$ ipython --no-banner

In [1]: import numpy as np

In [2]: import numpy.linalg as la

In [3]: np.set_printoptions(precision=3, suppress=True, linewidth=100, legacy="1.25")

In [4]: W0 = np.array([[0, 0, 0, 0, 0, 0, 1, 0],
   ...:     [0, 1, 0, 0, 0, 0, 0, 0],
   ...:     [0, 0, 0, 0, 0, 0, 0, 1],
   ...:     [0, 0, 0, 0, 0, 1, 0, 0],
   ...:     [0, 0, 1, 0, 0, 0, 0, 0],
   ...:     [1, 0, 0, 0, 0, 0, 0, 0],
   ...:     [0, 0, 0, 1, 0, 0, 0, 0],
   ...:     [0, 0, 0, 0, 1, 0, 0, 0]])

In [5]: # rows sum to 1

In [6]: np.sort(np.abs(la.eigvals(W0)))[::-1]
Out[6]: array([1., 1., 1., 1., 1., 1., 1., 1.])

In [7]: W0.sum(axis=1)
Out[7]: array([1, 1, 1, 1, 1, 1, 1, 1])

In [8]: pr = np.eye(8)[0]

In [9]: for _ in range(3):
   ...:     pr = pr @ W0
   ...:     print(pr.round(3))
   ...: 
[0. 0. 0. 0. 0. 0. 1. 0.]
[0. 0. 0. 1. 0. 0. 0. 0.]
[0. 0. 0. 0. 0. 1. 0. 0.]

In [10]: (W0 + W0.T) / 2
Out[10]: 
array([[0. , 0. , 0. , 0. , 0. , 0.5, 0.5, 0. ],
       [0. , 1. , 0. , 0. , 0. , 0. , 0. , 0. ],
       [0. , 0. , 0. , 0. , 0.5, 0. , 0. , 0.5],
       [0. , 0. , 0. , 0. , 0. , 0.5, 0.5, 0. ],
       [0. , 0. , 0.5, 0. , 0. , 0. , 0. , 0.5],
       [0.5, 0. , 0. , 0.5, 0. , 0. , 0. , 0. ],
       [0.5, 0. , 0. , 0.5, 0. , 0. , 0. , 0. ],
       [0. , 0. , 0.5, 0. , 0.5, 0. , 0. , 0. ]])

In [11]: np.allclose(W0, W0.T)
Out[11]: False

In [12]: W0 @ W0
Out[12]: 
array([[0, 0, 0, 1, 0, 0, 0, 0],
       [0, 1, 0, 0, 0, 0, 0, 0],
       [0, 0, 0, 0, 1, 0, 0, 0],
       [1, 0, 0, 0, 0, 0, 0, 0],
       [0, 0, 0, 0, 0, 0, 0, 1],
       [0, 0, 0, 0, 0, 0, 1, 0],
       [0, 0, 0, 0, 0, 1, 0, 0],
       [0, 0, 1, 0, 0, 0, 0, 0]])

In [13]: (W0 - W0.T) / 2
Out[13]: 
array([[ 0. ,  0. ,  0. ,  0. ,  0. , -0.5,  0.5,  0. ],
       [ 0. ,  0. ,  0. ,  0. ,  0. ,  0. ,  0. ,  0. ],
       [ 0. ,  0. ,  0. ,  0. , -0.5,  0. ,  0. ,  0.5],
       [ 0. ,  0. ,  0. ,  0. ,  0. ,  0.5, -0.5,  0. ],
       [ 0. ,  0. ,  0.5,  0. ,  0. ,  0. ,  0. , -0.5],
       [ 0.5,  0. ,  0. , -0.5,  0. ,  0. ,  0. ,  0. ],
       [-0.5,  0. ,  0. ,  0.5,  0. ,  0. ,  0. ,  0. ],
       [ 0. ,  0. , -0.5,  0. ,  0.5,  0. ,  0. ,  0. ]])

In [14]: la.matrix_power(W0, 4)
Out[14]: 
array([[1, 0, 0, 0, 0, 0, 0, 0],
       [0, 1, 0, 0, 0, 0, 0, 0],
       [0, 0, 0, 0, 0, 0, 0, 1],
       [0, 0, 0, 1, 0, 0, 0, 0],
       [0, 0, 1, 0, 0, 0, 0, 0],
       [0, 0, 0, 0, 0, 1, 0, 0],
       [0, 0, 0, 0, 0, 0, 1, 0],
       [0, 0, 0, 0, 1, 0, 0, 0]])
